In [1]: import numpy as np

In [2]: from numpy import linalg as LA

In [3]: np.set_printoptions(suppress=True, linewidth=140)

In [4]: tidy = lambda a: np.round(a, 2) + 0

In [5]: f = np.array([3, 2, 2])

In [6]: r1 = np.array([-4, 1, -9, -6])

In [7]: E = f[:, None] + r1[None, :]

In [8]: E
Out[8]: 
array([[-1,  4, -6, -3],
       [-2,  3, -7, -4],
       [-2,  3, -7, -4]])

In [9]: rk = LA.matrix_rank(E)

In [10]: rk
Out[10]: np.int64(2)

In [11]: N = LA.svd(E)[2][rk:].T

In [12]: LA.matrix_rank(E.T @ E), LA.matrix_rank(E @ E.T)
Out[12]: (np.int64(2), np.int64(2))

In [13]: [int(LA.matrix_rank(E[:, :j + 1])) for j in range(4)]
Out[13]: [1, 2, 2, 2]

In [14]: np.allclose(E @ N, 0)
Out[14]: True

In [15]: [int(LA.matrix_rank(np.delete(E, i, axis=0))) for i in range(3)]
Out[15]: [1, 2, 2]

In [16]: np.allclose(E[:-1].T @ LA.lstsq(E[:-1].T, E[-1])[0], E[-1])
Out[16]: True

In [17]: np.unique(E.round(6), axis=0).shape
Out[17]: (2, 4)

In [18]: LA.lstsq(E[:-1].T, E[-1])[2]
Out[18]: np.int32(2)

In [19]: try:
    ...:     LA.inv(E)
    ...: except LA.LinAlgError as e:
    ...:     print(e)
    ...: 
Last 2 dimensions of the array must be square

In [20]: np.argsort(-LA.norm(E, axis=0).round(6), kind="stable")[:3]
Out[20]: array([2, 3, 1])

In [21]: LA.cond(E) > 100
Out[21]: np.True_

In [22]: LA.matrix_rank(E, rtol=0.1)
Out[22]: np.int64(1)

In [23]: m1 = np.load("case17.npy")

In [24]: m1
Out[24]: 
array([[1, 0, 0, 0],
       [0, 1, 0, 0],
       [0, 0, 1, 0],
       [0, 0, 0, 1]])

In [25]: x = np.ones(4)

In [26]: for _ in range(4):
    ...:     x = m1 @ x
    ...:     x /= LA.norm(x)
    ...:     print(round(x @ m1 @ x, 2))
    ...: 
1.0
1.0
1.0
1.0

In [27]: x
Out[27]: array([0.5, 0.5, 0.5, 0.5])

In [28]: tidy(LA.eigvalsh(m1)[-1])
Out[28]: np.float64(1.0)

In [29]: tidy(LA.det(m1))
Out[29]: np.float64(1.0)

In [30]: m1 @ m1
Out[30]: 
array([[1, 0, 0, 0],
       [0, 1, 0, 0],
       [0, 0, 1, 0],
       [0, 0, 0, 1]])

In [31]: evals, V = LA.eigh(m1)

In [32]: evals.sum(), np.trace(m1)
Out[32]: (np.float64(4.0), np.int64(4))

In [33]: tidy(LA.svd(m1, compute_uv=False))
Out[33]: array([1., 1., 1., 1.])

In [34]: tidy(LA.eigvalsh(m1 + -2 * np.eye(4)))
Out[34]: array([-1., -1., -1., -1.])

In [35]: m1 @ m1.T
Out[35]: 
array([[1, 0, 0, 0],
       [0, 1, 0, 0],
       [0, 0, 1, 0],
       [0, 0, 0, 1]])

In [36]: tidy(LA.pinv(m1))
Out[36]: 
array([[1., 0., 0., 0.],
       [0., 1., 0., 0.],
       [0., 0., 1., 0.],
       [0., 0., 0., 1.]])

In [37]: tidy(LA.norm(m1, axis=0))
Out[37]: array([1., 1., 1., 1.])

In [38]: m1.T @ m1
Out[38]: 
array([[1, 0, 0, 0],
       [0, 1, 0, 0],
       [0, 0, 1, 0],
       [0, 0, 0, 1]])

In [39]: mat = np.load("a.npy")

In [40]: mat
Out[40]: 
array([[ -6.02,  -0.01,   0.02],
       [ 15.01,   0.  ,  -0.02],
       [ -0.01,  -0.01,  -0.02],
       [-15.  ,   0.02,   0.  ]])

In [41]: rng = np.random.default_rng(28636)

In [42]: B = mat + rng.integers(-2, 3, (4, 1)) @ rng.integers(-2, 3, (1, 3))

In [43]: B
Out[43]: 
array([[ -7.02,  -1.01,   1.02],
       [ 15.01,   0.  ,  -0.02],
       [ -0.01,  -0.01,  -0.02],
       [-17.  ,  -1.98,   2.  ]])

In [44]: tidy(LA.svd(B - mat, compute_uv=False))
Out[44]: array([3.87, 0.  , 0.  ])

In [45]: LA.matrix_rank(B - mat, tol=1e-8)
Out[45]: np.int64(1)

In [46]: tidy(LA.norm(B[2] - B[1]))
Out[46]: np.float64(15.02)

In [47]: tidy(LA.norm(B[2], 1)), tidy(LA.norm(B[2], np.inf))
Out[47]: (np.float64(0.04), np.float64(0.02))

In [48]: tidy(B[2] @ B[1])
Out[48]: np.float64(-0.15)

In [49]: tidy(LA.norm(B) ** 2 / LA.norm(B, 2) ** 2)
Out[49]: np.float64(1.01)

In [50]: tidy(LA.norm(B, "nuc"))
Out[50]: np.float64(25.87)

In [51]: feats = np.array([[-3, -2, 3, -3],
    ...:     [-1, 0, 0, 0],
    ...:     [3, -2, 2, 1],
    ...:     [-3, 0, -2, -1],
    ...:     [-1, 1, -3, 0],
    ...:     [-3, 2, 2, 0]]) * (rng.random((6, 4)) < 0.3)

In [52]: feats
Out[52]: 
array([[ 0, -2,  0,  0],
       [ 0,  0,  0,  0],
       [ 3,  0,  0,  0],
       [ 0,  0,  0,  0],
       [-1,  0,  0,  0],
       [ 0,  2,  0,  0]])

In [53]: feats.shape
Out[53]: (6, 4)

In [54]: np.unravel_index(np.abs(feats).argmax(), feats.shape)
Out[54]: (np.int64(2), np.int64(0))

In [55]: np.diff(feats, axis=0)
Out[55]: 
array([[ 0,  2,  0,  0],
       [ 3,  0,  0,  0],
       [-3,  0,  0,  0],
       [-1,  0,  0,  0],
       [ 1,  2,  0,  0]])

In [56]: np.abs(feats).max()
Out[56]: np.int64(3)

In [57]: LA.matrix_rank(feats)
Out[57]: np.int64(2)

In [58]: feats.sum(axis=0)
Out[58]: array([2, 0, 0, 0])

In [59]: feats.sum(axis=1)
Out[59]: array([-2,  0,  3,  0, -1,  2])

In [60]: U, sigma, VT = LA.svd(feats)

In [61]: tidy(sigma)
Out[61]: array([3.16, 2.83, 0.  , 0.  ])

In [62]: B = U[:, :2] @ np.diag(sigma[:2]) @ VT[:2]

In [63]: tidy(LA.norm(feats - B, 2)), sigma[2]
Out[63]: (np.float64(0.0), np.float64(0.0))

In [64]: tidy(B)
Out[64]: 
array([[ 0., -2.,  0.,  0.],
       [ 0.,  0.,  0.,  0.],
       [ 3.,  0.,  0.,  0.],
       [ 0.,  0.,  0.,  0.],
       [-1.,  0.,  0.,  0.],
       [ 0.,  2.,  0.,  0.]])

In [65]: LA.matrix_rank(feats, rtol=0.05)
Out[65]: np.int64(2)

In [66]: rk = LA.matrix_rank(feats)

In [67]: rk
Out[67]: np.int64(2)

In [68]: N = LA.svd(feats)[2][rk:].T

In [69]: N.shape
Out[69]: (4, 2)

In [70]: feats @ N
Out[70]: 
array([[0., 0.],
       [0., 0.],
       [0., 0.],
       [0., 0.],
       [0., 0.],
       [0., 0.]])

In [71]: LA.matrix_rank(feats.T @ feats), LA.matrix_rank(feats @ feats.T)
Out[71]: (np.int64(2), np.int64(2))

In [72]: A = np.abs(np.array([[2, 1, 2], [2, 3, 0], [2, 1, 2]])) + np.eye(3)

In [73]: A = A / A.sum(axis=1, keepdims=True)

In [74]: tidy(A)
Out[74]: 
array([[0.5 , 0.17, 0.33],
       [0.33, 0.67, 0.  ],
       [0.33, 0.17, 0.5 ]])

In [75]: T = np.stack([A, 4 * A, A[::-1]])

In [76]: (T @ A.T).shape
Out[76]: (3, 3, 3)

In [77]: tidy(np.einsum("bij,cij->bc", T, T))
Out[77]: 
array([[ 1.33,  5.33,  1.28],
       [ 5.33, 21.33,  5.11],
       [ 1.28,  5.11,  1.33]])

In [78]: tidy(LA.det(T))
Out[78]: array([ 0.08,  5.33, -0.08])

In [79]: tidy(LA.norm(T, axis=(1, 2)))
Out[79]: array([1.15, 4.62, 1.15])

In [80]: T.shape
Out[80]: (3, 3, 3)

In [81]: tidy(T.sum(axis=0))
Out[81]: 
array([[2.83, 1.  , 2.17],
       [2.  , 4.  , 0.  ],
       [2.17, 1.  , 2.83]])

In [82]: q = A.astype(float).copy()

In [83]: for j in range(3):
    ...:     q[:, j] -= q[:, :j] @ (q[:, :j].T @ q[:, j])
    ...:     q[:, j] /= LA.norm(q[:, j])
    ...: 

In [84]: tidy(q.T @ q)
Out[84]: 
array([[1., 0., 0.],
       [0., 1., 0.],
       [0., 0., 1.]])

In [85]: tidy(q)
Out[85]: 
array([[ 0.73, -0.46, -0.51],
       [ 0.49,  0.87, -0.09],
       [ 0.49, -0.19,  0.85]])
